>>> import numpy as np
>>> np.set_printoptions(suppress=True, linewidth=140)
>>> E = np.loadtxt("case1.csv", delimiter=",")
>>> E
array([[ 0.,  2.,  0., -3.,  6.],
       [-2.,  0.,  4.,  3.,  3.],
       [ 0., -4.,  0., -1., -2.],
       [ 3., -3.,  1.,  0.,  6.],
       [-6., -3.,  2., -6.,  0.]])
>>> left, sig, vt = np.linalg.svd(E)
>>> print(np.argmax(sig[:-1] / (sig[1:] + 1e-6)) + 1)
4
>>> out = left[:, :4] @ np.diag(sig[:4]) @ vt[:4]
>>> np.round(np.abs(E - out).max(), 2)
np.float64(0.0)
>>> np.linalg.matrix_rank(out)
np.int64(4)
>>> out.round(2) + 0
array([[ 0.,  2.,  0., -3.,  6.],
       [-2.,  0.,  4.,  3.,  3.],
       [ 0., -4.,  0., -1., -2.],
       [ 3., -3.,  1.,  0.,  6.],
       [-6., -3.,  2., -6.,  0.]])
>>> round(float(np.linalg.norm(E - out, 2)), 2), round(sig[4], 2)
(0.0, np.float64(0.0))
>>> np.abs(np.diag(np.linalg.qr(E)[1])) > 1e-9
array([ True,  True,  True,  True, False])
>>> np.allclose(E[:-1].T @ np.linalg.lstsq(E[:-1].T, E[-1])[0], E[-1])
True
>>> np.unique(E.round(6), axis=0).shape
(5, 5)
>>> print(np.linalg.cond(E) > 100)
True
>>> round(float(np.linalg.norm(E, 2) / np.linalg.norm(E)), 2)
0.61
>>> np.round(np.linalg.matrix_power(E, 3), 2)
array([[   0.,  -40.,  -90.,  175., -535.],
       [  40.,    0., -172.,  -84., -282.],
       [  90.,  172.,    0.,  105.,  171.],
       [-175.,   84., -105.,    0., -558.],
       [ 535.,  282., -171.,  558.,    0.]])
>>> np.trace(E)
np.float64(0.0)
>>> np.round(np.abs(np.linalg.eigvals(E)).max(), 2)
np.float64(9.55)
>>> np.round(np.sort(np.abs(np.linalg.eigvals(E))), 2) + 0
array([0.  , 5.73, 5.73, 9.55, 9.55])
>>> (E - E.T) / 2
array([[ 0.,  2.,  0., -3.,  6.],
       [-2.,  0.,  4.,  3.,  3.],
       [ 0., -4.,  0., -1., -2.],
       [ 3., -3.,  1.,  0.,  6.],
       [-6., -3.,  2., -6.,  0.]])
>>> E @ E
array([[-49.,  -9.,  17., -30., -12.],
       [ -9., -38.,   9., -16.,  -2.],
       [ 17.,   9., -21.,   0., -18.],
       [-30., -16.,   0., -55.,   7.],
       [-12.,  -2., -18.,   7., -85.]])
>>> F = np.loadtxt("out9.csv", delimiter=",")
>>> F
array([[0., 1., 0., 1.],
       [1., 0., 0., 1.],
       [0., 0., 0., 1.],
       [1., 1., 1., 0.]])
>>> # symmetric, so the eigenvalues are real
>>> ev, vecs = np.linalg.eigh(F)
>>> np.abs(vecs[:, -1]).round(6).argmax()
np.int64(3)
>>> np.round(np.linalg.eigvalsh(F @ F), 2)
array([0.1 , 1.  , 2.19, 4.71])
>>> np.round(vecs @ np.diag(ev) @ vecs.T, 2) + 0
array([[0., 1., 0., 1.],
       [1., 0., 0., 1.],
       [0., 0., 0., 1.],
       [1., 1., 1., 0.]])
>>> ev.round(2)
array([-1.48, -1.  ,  0.31,  2.17])
>>> np.round(np.linalg.eigvalsh(F + 3 * np.eye(4)), 2)
array([1.52, 2.  , 3.31, 5.17])
>>> np.round(np.linalg.svd(F, compute_uv=False), 2)
array([2.17, 1.48, 1.  , 0.31])
>>> np.unique(ev.round(6) + 0, return_counts=True)[1]
array([1, 1, 1, 1])
>>> round(ev.sum(), 2), np.trace(F)
(np.float64(-0.0), np.float64(0.0))
>>> ev, vecs = np.linalg.eig(F)
>>> round(np.prod(ev), 2)
np.float64(1.0)
>>> np.round(np.sort(np.linalg.eigvals(np.linalg.inv(F))), 2)
array([-1.  , -0.68,  0.46,  3.21])
>>> np.round(np.sort(np.linalg.eigvals(F.T)), 2)
array([-1.48, -1.  ,  0.31,  2.17])
>>> ev.round(2)
array([ 2.17,  0.31, -1.  , -1.48])
>>> np.argwhere(np.triu(F))
array([[0, 1],
       [0, 3],
       [1, 3],
       [2, 3]])
>>> np.trace(F @ F @ F) // 6
np.float64(1.0)
>>> F.sum(axis=0)
array([2., 2., 1., 3.])
>>> low = np.diag(F.sum(axis=1)) - F
>>> np.linalg.matrix_rank(low)
np.int64(3)
>>> round(np.linalg.det(low[1:, 1:]))
3
>>> rng = np.random.default_rng(559947)
>>> labels = rng.permutation(4)
>>> out = F[:, labels] * rng.choice([-1, 1], 4)
>>> out
array([[-1., -1.,  0., -0.],
       [-1., -0.,  0., -1.],
       [-1., -0.,  0., -0.],
       [-0., -1.,  1., -1.]])
>>> left, _, vt = np.linalg.svd(F.T @ out)
>>> print(np.round(np.linalg.lstsq(F, out)[0], 2) + 0)
[[ 0.  0.  0. -1.]
 [ 0. -1.  0.  0.]
 [ 0.  0.  1.  0.]
 [-1.  0.  0.  0.]]
>>> labels
array([3, 1, 2, 0])
>>> W0 = np.load("run18.npy")
>>> W0
array([[6., 5., 5., 0., 5., 5., 5., 0.],
       [5., 6., 5., 0., 5., 5., 5., 0.],
       [5., 5., 6., 0., 5., 5., 5., 0.],
       [0., 0., 0., 6., 0., 0., 0., 5.],
       [5., 5., 5., 0., 6., 5., 5., 0.],
       [5., 5., 5., 0., 5., 6., 5., 0.],
       [5., 5., 5., 0., 5., 5., 6., 0.],
       [0., 0., 0., 5., 0., 0., 0., 6.]])
>>> def softmax(z):
...     e = np.exp(z - z.max(axis=-1, keepdims=True))
...     return e / e.sum(axis=-1, keepdims=True)
... 
>>> np.round(softmax(W0[4] + -2), 2) + 0
array([0.13, 0.13, 0.13, 0.  , 0.35, 0.13, 0.13, 0.  ])
>>> softmax(W0).sum(axis=1)
array([1., 1., 1., 1., 1., 1., 1., 1.])
>>> np.round(softmax(W0[4]), 2) + 0
array([0.13, 0.13, 0.13, 0.  , 0.35, 0.13, 0.13, 0.  ])
>>> S = W0 @ W0.T / np.sqrt(8)
>>> softmax(S).round(6).argmax(axis=1)
array([0, 1, 2, 3, 4, 5, 6, 7])
>>> np.round(softmax(S)[4] @ W0, 2) + 0
array([5.16, 5.16, 5.16, 0.  , 5.22, 5.16, 5.16, 0.  ])
>>> feats = np.load("data.npy")
>>> feats.round(2)
array([[ 1.54, -0.63,  0.69,  3.57,  4.69],
       [-0.63, -4.37, -0.06, -1.12,  0.23],
       [ 0.69, -0.06, -4.38, -1.61,  0.03],
       [ 3.57, -1.12, -1.61,  1.06,  0.91],
       [ 4.69,  0.23,  0.03,  0.91, -1.86]])
>>> # rows and columns are dependent
>>> [round(float(np.linalg.det(feats[:i, :i])), 2) + 0 for i in range(1, 6)]
[1.54, -7.14, 33.37, -167.17, 0.0]
>>> np.round(np.linalg.eigvalsh(feats).min(), 2)
np.float64(-6.0)
>>> w1 = np.array([[3, -2, -2], [-1, 2, 3], [-2, 0, 3], [0, -1, -3], [3, 3, 0]])
>>> c = np.array([3, 1, 2])
>>> hid = np.maximum(feats @ w1 + c, 0)
>>> hid.round(2)
array([[20.96,  7.16,  0.  ],
       [ 6.28,  0.  ,  0.  ],
       [13.98,  1.21,  0.  ],
       [20.77,  0.  ,  0.  ],
       [11.22,  0.  ,  0.  ]])
>>> np.linalg.matrix_rank(hid)
np.int64(2)
>>> (hid > 0).mean(axis=0)
array([1. , 0.4, 0. ])
>>> C = np.array([[2, -1, 2], [3, -1, 3], [-1, 0, 1]])
>>> np.round(hid @ C, 2)
array([[ 63.4 , -28.12,  63.4 ],
       [ 12.56,  -6.28,  12.56],
       [ 31.57, -15.18,  31.57],
       [ 41.53, -20.77,  41.53],
       [ 22.44, -11.22,  22.44]])
>>> (hid @ C).round(6).argmax(axis=1)
array([0, 0, 0, 0, 0])
>>> labels = rng.permutation(4)
>>> labels
array([1, 2, 0, 3])
>>> out = F[labels][:, labels]
>>> round(float(np.linalg.det(out)), 2), np.round(np.linalg.det(F[labels]), 2)
(1.0, np.float64(1.0))
>>> out
array([[0., 0., 1., 1.],
       [0., 0., 0., 1.],
       [1., 0., 0., 1.],
       [1., 1., 1., 0.]])
>>> u = np.array([4, -6, 7])
>>> np.round(np.polyval(u, feats[3]), 2)
array([36.59, 18.73, 26.98,  5.15,  4.85])
>>> np.round(np.cross(feats[3, :3], feats[1, :3]), 2)
array([ -6.96,   1.22, -16.32])
>>> rank = np.linalg.matrix_rank(feats)
>>> rank
np.int64(4)
>>> N = np.linalg.svd(feats)[2][rank:].T
>>> np.round(N @ N.T, 2)
array([[ 0.1 ,  0.05,  0.1 , -0.23,  0.14],
       [ 0.05,  0.03,  0.05, -0.13,  0.07],
       [ 0.1 ,  0.05,  0.11, -0.25,  0.15],
       [-0.23, -0.13, -0.25,  0.57, -0.34],
       [ 0.14,  0.07,  0.15, -0.34,  0.2 ]])
>>> np.round(N[:, 0] / N[np.abs(N[:, 0]).round(6).argmax(), 0], 2)
array([-0.41, -0.22, -0.43,  1.  , -0.59])
>>> [int(np.linalg.matrix_rank(feats[:i])) for i in range(1, len(feats) + 1)]
[1, 2, 3, 4, 4]
>>> [int(np.linalg.matrix_rank(feats[:, :j + 1])) for j in range(5)]
[1, 2, 3, 4, 4]
>>> np.linalg.matrix_rank(feats.T @ feats), np.linalg.matrix_rank(feats @ feats.T)
(np.int64(4), np.int64(4))
>>> N.shape
(5, 1)
>>> [int(np.linalg.matrix_rank(np.delete(feats, i, axis=0))) for i in range(5)]
[4, 4, 4, 4, 4]
>>> np.allclose(feats @ N, 0)
True
>>> data = np.loadtxt("arr.csv", delimiter=",")
>>> data.round(2) + 0
array([[-0.52, -0.21, -0.38,  0.11,  0.57, -0.25, -0.28, -0.27],
       [ 0.48, -0.36, -0.18, -0.15,  0.26,  0.63, -0.19, -0.29],
       [ 0.48,  0.44, -0.55,  0.19, -0.08, -0.34,  0.07, -0.34],
       [-0.17, -0.02, -0.36, -0.63,  0.09,  0.04,  0.66,  0.04],
       [ 0.  , -0.22,  0.04, -0.58, -0.46, -0.34, -0.43, -0.31],
       [ 0.48, -0.36,  0.06, -0.11,  0.36, -0.51,  0.  ,  0.48],
       [ 0.1 ,  0.4 ,  0.58, -0.27,  0.48, -0.11,  0.07, -0.41],
       [-0.03,  0.54, -0.22, -0.34,  0.15,  0.2 , -0.5 ,  0.48]])
>>> x0 = np.array([2, 0, 3, 2, 1, 0, 0, 1])
>>> 8 - np.linalg.matrix_rank(data - np.eye(8), tol=1e-8)
np.int64(1)
>>> round(np.linalg.det(data), 2)
np.float64(-1.0)
>>> M = np.load("x.npy")
>>> print(M)
[[ 1.1  0.2  1.1 -0.7  0.1 -0.2  0.5]
 [ 1.1 -0.4  1.9 -0.2  0.   0.4 -0.1]
 [-0.2 -1.7  0.5  0.1  1.2  0.4 -0.9]
 [-1.6  0.2 -1.2  2.3  0.4  2.2  0.1]
 [-1.1  2.2 -0.5  1.1  2.1 -0.1  0.4]]
>>> left, sig, vt = np.linalg.svd(M, full_matrices=False)
>>> np.round(left.T @ left, 2) + 0
array([[1., 0., 0., 0., 0.],
       [0., 1., 0., 0., 0.],
       [0., 0., 1., 0., 0.],
       [0., 0., 0., 1., 0.],
       [0., 0., 0., 0., 1.]])
>>> np.round(np.sqrt((sig ** 2).sum()), 2), round(float(np.linalg.norm(M)), 2)
(np.float64(6.36), 6.36)
>>> np.round(np.cumsum(sig ** 2) / np.sum(sig ** 2), 2)
array([0.56, 0.78, 0.92, 1.  , 1.  ])
>>> np.abs(left[:, 0]).round(6).argmax()
np.int64(3)
>>> np.round(np.abs(vt[0]), 2)
array([0.51, 0.32, 0.43, 0.53, 0.29, 0.3 , 0.05])
>>> np.round(left.T @ M @ vt.T, 2) + 0
array([[4.75, 0.  , 0.  , 0.  , 0.  ],
       [0.  , 2.97, 0.  , 0.  , 0.  ],
       [0.  , 0.  , 2.37, 0.  , 0.  ],
       [0.  , 0.  , 0.  , 1.8 , 0.  ],
       [0.  , 0.  , 0.  , 0.  , 0.43]])
>>> left.shape, sig.shape, vt.shape
((5, 5), (5,), (5, 7))
>>> out = np.array([[-3, 3], [-1, 1], [1, -2], [-3, -2], [1, -3], [3, -1], [1, 2]])
>>> np.round(np.einsum("ik,kj->ij", M, out), 2)
array([[ -0.3,   3.6],
       [  0.7,  -1.1],
       [  4. ,  -9.3],
       [  3.6, -10. ],
       [ -0.5,  -7.7]])
>>> np.vstack([M, out.T]).shape
(7, 7)
>>> np.linalg.matrix_rank(M @ out)
np.int64(2)
>>> np.round(out.T @ M.T, 2)
array([[ -0.3,   0.7,   4. ,   3.6,  -0.5],
       [  3.6,  -1.1,  -9.3, -10. ,  -7.7]])
>>> arr = np.array([[1.0, 0.5, 0.25], [0.5, 1.0, 0.5], [0.25, 0.5, 1.0]])
>>> labels = rng.permutation(3)
>>> print(labels)
[1 0 2]
>>> out = arr[labels][:, labels]
>>> out
array([[1.  , 0.5 , 0.5 ],
       [0.5 , 1.  , 0.25],
       [0.5 , 0.25, 1.  ]])
>>> round(np.linalg.det(out), 2), np.round(np.linalg.det(arr[labels]), 2)
(np.float64(0.56), np.float64(-0.56))
>>> ev, vecs = np.linalg.eig(out)
>>> np.round(np.sort(np.linalg.eigvals(np.linalg.inv(out))), 2)
array([0.54, 1.33, 2.46])
>>> print(np.round(out @ vecs[:, 0] - ev[0] * vecs[:, 0], 2) + 0)
[0. 0. 0.]
>>> ev.round(2)
array([0.41, 1.84, 0.75])
>>> round(np.prod(ev), 2)
np.float64(0.56)
>>> out = np.linalg.inv(arr)
>>> np.allclose(out, arr.T)
False
>>> np.round(np.linalg.inv(out), 2)
array([[1.  , 0.5 , 0.25],
       [0.5 , 1.  , 0.5 ],
       [0.25, 0.5 , 1.  ]])
>>> out.round(2)
array([[ 1.33, -0.67,  0.  ],
       [-0.67,  1.67, -0.67],
       [ 0.  , -0.67,  1.33]])
>>> print(round(np.linalg.slogdet(arr)[0], 2))
1.0
>>> round(np.linalg.det(arr) * np.linalg.det(out), 2)
np.float64(1.0)
>>> print(np.round((out + out.T) / 2, 2))
[[ 1.33 -0.67  0.  ]
 [-0.67  1.67 -0.67]
 [ 0.   -0.67  1.33]]
>>> np.linalg.determinant(out)
Traceback (most recent call last):
  File "<python-input-132>", line 1, in <module>
    np.linalg.determinant(out)
    ^^^^^^^^^^^^^^^^^^^^^
AttributeError: module 'numpy.linalg' has no attribute 'determinant'
>>> np.round(np.linalg.matrix_power(out, 2), 2)
array([[ 2.22, -2.  ,  0.44],
       [-2.  ,  3.67, -2.  ],
       [ 0.44, -2.  ,  2.22]])
>>> m1 = np.loadtxt("block12.csv", delimiter=",")
>>> print(m1.round(2))
[[ 0.27 -0.27  0.16 -0.16  0.27]
 [-0.27  0.27 -0.16  0.16 -0.27]
 [ 0.16 -0.16  0.1  -0.1   0.16]
 [-0.16  0.16 -0.1   0.1  -0.16]
 [ 0.27 -0.27  0.16 -0.16  0.27]]
>>> # a projection of rank 1
>>> cov = m1.T @ m1
>>> np.round(np.diag(cov), 2)
array([0.27, 0.27, 0.1 , 0.1 , 0.27])
>>> cov.round(2)
array([[ 0.27, -0.27,  0.16, -0.16,  0.27],
       [-0.27,  0.27, -0.16,  0.16, -0.27],
       [ 0.16, -0.16,  0.1 , -0.1 ,  0.16],
       [-0.16,  0.16, -0.1 ,  0.1 , -0.16],
       [ 0.27, -0.27,  0.16, -0.16,  0.27]])
>>> np.trace(cov), (m1 ** 2).sum()
(np.float64(1.0), np.float64(1.0))
>>> np.round(np.linalg.svd(m1, compute_uv=False) ** 2, 2) + 0
array([1., 0., 0., 0., 0.])
